% python3 -q
>>> import numpy as np
>>> import numpy.linalg as la
>>> np.set_printoptions(precision=1, suppress=True, linewidth=140, sign=" ")
>>> tidy = lambda a: np.round(a, 1) + 0
>>> Q, _ = la.qr(np.array([[-1.1, -0.4, -0.7], [-0.3, 1.2, 0.5], [-0.3, -0.5, -1.1]]))
>>> F = Q[:, :3]
>>> tidy(F)
array([[-0.9,  0.2, -0.3],
       [-0.3, -0.9,  0.3],
       [-0.3,  0.3,  0.9]])
>>> f, r1 = F[2], F[0]
>>> f @ f
np.float64(1.0)
>>> pr = (f @ r1) / (f @ f) * f
>>> tidy(np.outer(f, r1))
array([[ 0.2,  0. ,  0.1],
       [-0.3,  0.1, -0.1],
       [-0.8,  0.1, -0.3]])
>>> tidy(r1 - pr)
array([-0.9,  0.2, -0.3])
>>> tidy(la.norm(f + r1) ** 2 + la.norm(f - r1) ** 2)
np.float64(4.0)
>>> B = np.array([[-1, 0, -3]])
>>> X = B.T @ B
>>> X
array([[ 1,  0,  3],
       [ 0,  0,  0],
       [ 3,  0,  9]])
>>> (X != 0).astype(int)
array([[ 1,  0,  1],
       [ 0,  0,  0],
       [ 1,  0,  1]])
>>> X[0] @ X[1]
np.int64(0)
>>> tidy(la.norm(X, axis=0))
array([ 3.2,  0. ,  9.5])
>>> tidy(la.norm(X[0] - X[1]))
np.float64(3.2)
>>> tidy(la.norm(X, 2))
np.float64(10.0)
>>> la.norm(X, axis=1).argmax()
np.int64(2)
>>> tidy(la.norm(X, 1)), tidy(la.norm(X, np.inf))
(np.float64(12.0), np.float64(12.0))
>>> evals, V = la.eigh(X)
>>> x0 = np.array([0, 1, 2])
>>> x0 @ X @ x0 / (x0 @ x0), evals[0], evals[-1]
(np.float64(7.2), np.float64(0.0), np.float64(10.0))
>>> np.abs(X).sum(axis=1).max(), np.abs(evals).max()
(np.int64(12), np.float64(10.0))
>>> x0 @ X @ x0
np.int64(36)
>>> (np.sign(V[:, -1].round(6)) == np.sign(V[0, -1].round(6))).astype(int)
array([ 1,  0,  1])
>>> tidy(V * np.abs(evals) @ V.T)
array([[ 1.,  0.,  3.],
       [ 0.,  0.,  0.],
       [ 3.,  0.,  9.]])
>>> T = np.stack([X, 2 * X, X[::-1]])
>>> (T @ X.T).shape
(3, 3, 3)
>>> np.einsum("bij,cij->bc", T, T)
array([[ 100,  200,   60],
       [ 200,  400,  120],
       [  60,  120,  100]])
>>> la.matrix_rank(T.reshape(3, -1))
np.int64(2)
>>> tidy(la.det(T))
array([ 0.,  0.,  0.])
>>> K = np.array([[0.0, 1.6], [-0.5, -0.2]])
>>> rng = np.random.default_rng(87)
>>> K[1] = K[0] + 0.1 * rng.normal(size=2)
>>> tidy(K)
array([[ 0. ,  1.6],
       [ 0. ,  1.6]])
>>> evals, V = la.eigh(X)
>>> evals.sum(), np.trace(X)
(np.float64(10.0), np.int64(10))
>>> np.unique(evals.round(6) + 0, return_counts=True)[1]
array([ 2,  1])
>>> np.abs(V[:, -1]).round(6).argmax()
np.int64(2)
>>> tidy(la.eigvalsh(X + 4 * np.eye(3)))
array([  4.,   4.,  14.])
>>> tidy(V.T @ X @ V)
array([[  0.,   0.,   0.],
       [  0.,   0.,   0.],
       [  0.,   0.,  10.]])
>>> tidy(la.svd(X, compute_uv=False))
array([ 10.,   0.,   0.])
>>> (evals > 1e-8).sum(), (evals < -1e-8).sum()
(np.int64(1), np.int64(0))
>>> tidy(V.T @ V)
array([[ 1.,  0.,  0.],
       [ 0.,  1.,  0.],
       [ 0.,  0.,  1.]])
>>> tidy(evals)
array([  0.,   0.,  10.])
>>> tidy(la.eigvalsh(X @ X))
array([   0.,    0.,  100.])
>>> rk = la.matrix_rank(X)
>>> rk
np.int64(1)
>>> null = la.svd(X)[2][rk:].T
>>> null.shape
(3, 2)
>>> la.matrix_rank(X.T @ X), la.matrix_rank(X @ X.T)
(np.int64(1), np.int64(1))
>>> [int(la.matrix_rank(np.delete(X, i, axis=0))) for i in range(3)]
[1, 1, 1]
>>> np.allclose(X @ null, 0)
True
>>> [int(la.matrix_rank(X[:i])) for i in range(1, len(X) + 1)]
[1, 1, 1]
>>> [int(la.matrix_rank(X[:, :j + 1])) for j in range(3)]
[1, 1, 1]
>>> B = X + rng.integers(-2, 3, (3, 1)) @ rng.integers(-2, 3, (1, 3))
>>> B
array([[ 1,  0,  3],
       [ 0,  2,  0],
       [ 3, -1,  9]])
>>> B - X
array([[ 0,  0,  0],
       [ 0,  2,  0],
       [ 0, -1,  0]])
>>> la.matrix_rank(B - X, tol=1e-8)
np.int64(1)
>>> tidy(la.svd(B - X, compute_uv=False))
array([ 2.2,  0. ,  0. ])
